$ python3 -q
>>> import numpy as np
>>> np.set_printoptions(precision=1, suppress=True, linewidth=140, legacy="1.25")
>>> M = np.loadtxt("m.csv", delimiter=",")
>>> print(M)
[[ 0.4 -0.5 -1. ]
 [ 0.3 -0.4 -0.7]
 [-1.3  2.2  2.9]]
>>> Uu, sig, vt = np.linalg.svd(M)
>>> np.argmax(sig[:-1] / (sig[1:] + 1e-6)) + 1
2
>>> out = Uu[:, :2] @ np.diag(sig[:2]) @ vt[:2]
>>> round(np.linalg.norm(M - out) / np.linalg.norm(M), 1)
0.0
>>> out
array([[ 0.4, -0.5, -0.9],
       [ 0.3, -0.4, -0.7],
       [-1.3,  2.2,  2.9]])
>>> round(float(np.linalg.norm(M - out, 2)), 1), round(float(sig[2]), 1)
(0.0, 0.0)
>>> np.round(np.abs(M - out).max(), 1)
0.0
>>> round(np.linalg.norm(M[0] - M[2]), 1)
5.0
>>> round(np.linalg.norm(M, "nuc"), 1)
4.3
>>> np.linalg.norm(M, axis=1)
array([1.2, 0.8, 3.8])
>>> out = M / np.sqrt((M ** 2).mean(axis=1, keepdims=True))
>>> np.linalg.matrix_rank(M - M.mean(axis=1, keepdims=True))
2
>>> M - M.mean(axis=1, keepdims=True)
array([[ 0.8, -0.2, -0.6],
       [ 0.6, -0.1, -0.4],
       [-2.6,  0.9,  1.6]])
>>> out[2]
array([-0.6,  1. ,  1.3])
>>> np.linalg.matrix_rank(out) == np.linalg.matrix_rank(M)
True
>>> print(np.linalg.norm(out, axis=1))
[1.7 1.7 1.7]
>>> rk = np.linalg.matrix_rank(M)
>>> rk
2
>>> ns = np.linalg.svd(M)[2][rk:].T
>>> np.linalg.matrix_rank(M.T @ M), np.linalg.matrix_rank(M @ M.T)
(2, 2)
